$ ipython --no-banner

In [1]: import numpy as np

In [2]: import numpy.linalg as la

In [3]: np.set_printoptions(suppress=True, linewidth=140)

In [4]: m1 = np.load("mat.npy")

In [5]: print(m1)
[[ -9  -6   9  -3]
 [  7   4   6  -2]
 [ -4   7   0   0]
 [  3   3 -15   5]]

In [6]: U, s, Vh = la.svd(m1)

In [7]: vecs = Vh[:(s > 1e-8).sum()]

In [8]: rng = np.random.default_rng(86580)

In [9]: vec = m1[3] + 3 * m1[0] + rng.integers(2) * np.eye(4)[3]

In [10]: print(vec)
[-24. -15.  12.  -4.]

In [11]: print(np.allclose(vecs.T @ vecs @ vec, vec))
True

In [12]: print(round(la.norm(vec - vecs.T @ vecs @ vec), 2))
0.0

In [13]: rank = la.matrix_rank(m1)

In [14]: print(rank)
3

In [15]: null = la.svd(m1)[2][rank:].T

In [16]: print([int(la.matrix_rank(np.delete(m1, i, axis=0))) for i in range(4)])
[3, 3, 3, 3]

In [17]: print(np.round(m1 @ null, 2) + 0)
[[0.]
 [0.]
 [0.]
 [0.]]

In [18]: print(np.round(null @ null.T, 2) + 0)
[[0.  0.  0.  0. ]
 [0.  0.  0.  0. ]
 [0.  0.  0.1 0.3]
 [0.  0.  0.3 0.9]]

In [19]: print(la.matrix_rank(m1.T @ m1), la.matrix_rank(m1 @ m1.T))
3 3

In [20]: print(np.round(null[:, 0] / null[np.abs(null[:, 0]).round(6).argmax(), 0], 2) + 0)
[0.   0.   0.33 1.  ]

In [21]: P = np.triu(np.array([[3, 0, 2, 1], [2, 3, 2, 2], [0, 2, 0, 0], [3, 2, 3, 0]]), 1) + np.eye(4)

In [22]: A2 = P @ m1 @ la.inv(P)

In [23]: print(la.matrix_rank(A2))
3

In [24]: print(A2)
[[-14.  11.   0.  -6.]
 [  5.  24. -82. -45.]
 [ -4.   7.  -6. -10.]
 [  3.   3. -27.  -4.]]

In [25]: print(round(la.det(A2), 2))
0.0

In [26]: print(np.round(np.poly(A2), 2) + 0)
[    1.     0.   -10. -1092.     0.]
